>>> import numpy as np
>>> from numpy import linalg as LA
>>> np.set_printoptions(precision=2, suppress=True, linewidth=100)
>>> def rnd(a):
...     return np.round(a, 2) + 0
... 
>>> W0 = np.load("run9.npy")
>>> print(rnd(W0))
[[ 0.97 -0.26  0.    0.  ]
 [ 0.26  0.97  0.    0.  ]
 [ 0.    0.    1.    0.  ]
 [ 0.    0.    0.    1.  ]]
>>> # keeps lengths
>>> hat = np.triu(np.array([[3, 3, 1, 3], [0, 3, 3, 2], [1, 0, 3, 2], [1, 1, 2, 2]]), 1) + np.eye(4)
>>> Y = hat @ W0 @ LA.inv(hat)
>>> print(rnd(np.trace(Y)), rnd(np.trace(W0)))
3.93 3.93
>>> print(rnd(np.poly(Y)))
[ 1.   -3.93  5.86 -3.93  1.  ]
>>> print(rnd(Y))
[[  1.74  -2.59   7.02 -11.1 ]
 [  0.26   0.19   2.17  -3.5 ]
 [  0.     0.     1.     0.  ]
 [  0.     0.     0.     1.  ]]
>>> print(W0[:, 1] @ W0[:, 3])
0.0
>>> print(rnd(W0 @ W0.T))
[[1. 0. 0. 0.]
 [0. 1. 0. 0.]
 [0. 0. 1. 0.]
 [0. 0. 0. 1.]]
>>> print(rnd(LA.svd(W0, compute_uv=False)))
[1. 1. 1. 1.]
>>> rng = np.random.default_rng(708)
>>> labels = rng.permutation(4)
>>> print(labels)
[0 2 3 1]
>>> Y = W0[labels][:, labels]
>>> print(rnd(np.sort(np.abs(LA.eigvals(Y)))))
[1. 1. 1. 1.]
>>> print(rnd(LA.det(Y)), rnd(LA.det(W0[labels])))
1.0 1.0
>>> Q, r_ = LA.qr(W0)
>>> print(rnd(np.abs(np.diag(r_))))
[1. 1. 1. 1.]
>>> print(rnd(Q.T @ Q))
[[1. 0. 0. 0.]
 [0. 1. 0. 0.]
 [0. 0. 1. 0.]
 [0. 0. 0. 1.]]
>>> print(np.allclose(r_.T @ r_, W0.T @ W0))
True
>>> print(rnd(Q))
[[-0.97 -0.26  0.    0.  ]
 [-0.26  0.97  0.    0.  ]
 [ 0.    0.    1.    0.  ]
 [ 0.    0.    0.    1.  ]]
>>> print(rnd(abs(r_[0, 0])), rnd(LA.norm(W0[:, 0])))
1.0 1.0
>>> m1 = np.load("arr.npy")
>>> print(rnd(m1))
[[ 0.32  0.25  0.38 -0.11]
 [ 0.25  0.52  0.21  0.38]
 [ 0.38  0.21  0.47 -0.25]
 [-0.11  0.38 -0.25  0.69]]
>>> # applying it twice changes nothing
>>> evals, vecs = LA.eigh(m1)
>>> x = np.array([-1, 2, -1, -3])
>>> print(rnd(vecs * np.maximum(evals, 0) @ vecs.T))
[[ 0.32  0.25  0.38 -0.11]
 [ 0.25  0.52  0.21  0.38]
 [ 0.38  0.21  0.47 -0.25]
 [-0.11  0.38 -0.25  0.69]]
>>> print(rnd(np.abs(m1).sum(axis=1).max()), rnd(np.abs(evals).max()))
1.42 1.0
>>> print(rnd(x @ m1 @ x / (x @ x)), rnd(evals[0]), rnd(evals[-1]))
0.09 0.0 1.0
>>> print(rnd(LA.eigvalsh(m1[1:, 1:])))
[0.   0.68 1.  ]
>>> hat = np.triu(np.array([[-2, 3, 2, -1], [-2, -1, -3, -2], [-4, -4, -1, 0], [-4, 2, 5, 3]]), 1) + np.eye(4)
>>> Y = hat @ m1 @ LA.inv(hat)
>>> print(rnd(hat @ m1 - m1 @ hat))
[[ 1.61  0.68  1.95  0.76]
 [-0.91 -2.15  0.15  0.65]
 [ 0.   -1.13 -0.11  0.81]
 [ 0.    0.32  1.34  0.64]]
>>> print(LA.matrix_rank(Y))
2
>>> print(np.argsort(-LA.norm(m1, axis=0).round(6), kind="stable")[:3])
[3 1 2]
>>> print(LA.cond(m1) > 100)
True
>>> print(LA.matrix_rank(m1, rtol=0.1))
2
>>> print(rnd(np.trace(LA.pinv(m1) @ m1)))
2.0
>>> rank = LA.matrix_rank(m1)
>>> print(rank)
2
>>> N = LA.svd(m1)[2][rank:].T
>>> print([int(LA.matrix_rank(np.delete(m1, i, axis=0))) for i in range(4)])
[2, 2, 2, 2]
>>> print([int(LA.matrix_rank(m1[:i])) for i in range(1, len(m1) + 1)])
[1, 2, 2, 2]
>>> print([int(LA.matrix_rank(m1[:, :j + 1])) for j in range(4)])
[1, 2, 2, 2]
>>> data = np.array([[12.41, 2.76, 2.64],
...     [5.38, -0.16, 0.89],
...     [4.75, -0.28, 0.8],
...     [2.39, -0.42, 0.53],
...     [-0.76, -0.26, -0.77],
...     [-3.55, -5.05, -6.1],
...     [-4.15, -6.32, -7.29],
...     [-4.65, -7.4, -8.29],
...     [-5.48, -9.22, -9.92],
...     [-6.78, -12.04, -12.39],
...     [-16.03, -31.87, -28.72],
...     [-16.6, -33.07, -29.68]])
>>> Q, r_ = LA.qr(data)
>>> print(rnd(abs(r_[0, 0])), rnd(LA.norm(data[:, 0])))
29.53 29.53
>>> print(rnd(np.abs(np.diag(r_))))
[29.53 22.88  3.48]
>>> print(np.trace(Q @ Q.T))
3.0
>>> print(rnd(Q @ r_))
[[ 12.41   2.76   2.64]
 [  5.38  -0.16   0.89]
 [  4.75  -0.28   0.8 ]
 [  2.39  -0.42   0.53]
 [ -0.76  -0.26  -0.77]
 [ -3.55  -5.05  -6.1 ]
 [ -4.15  -6.32  -7.29]
 [ -4.65  -7.4   -8.29]
 [ -5.48  -9.22  -9.92]
 [ -6.78 -12.04 -12.39]
 [-16.03 -31.87 -28.72]
 [-16.6  -33.07 -29.68]]
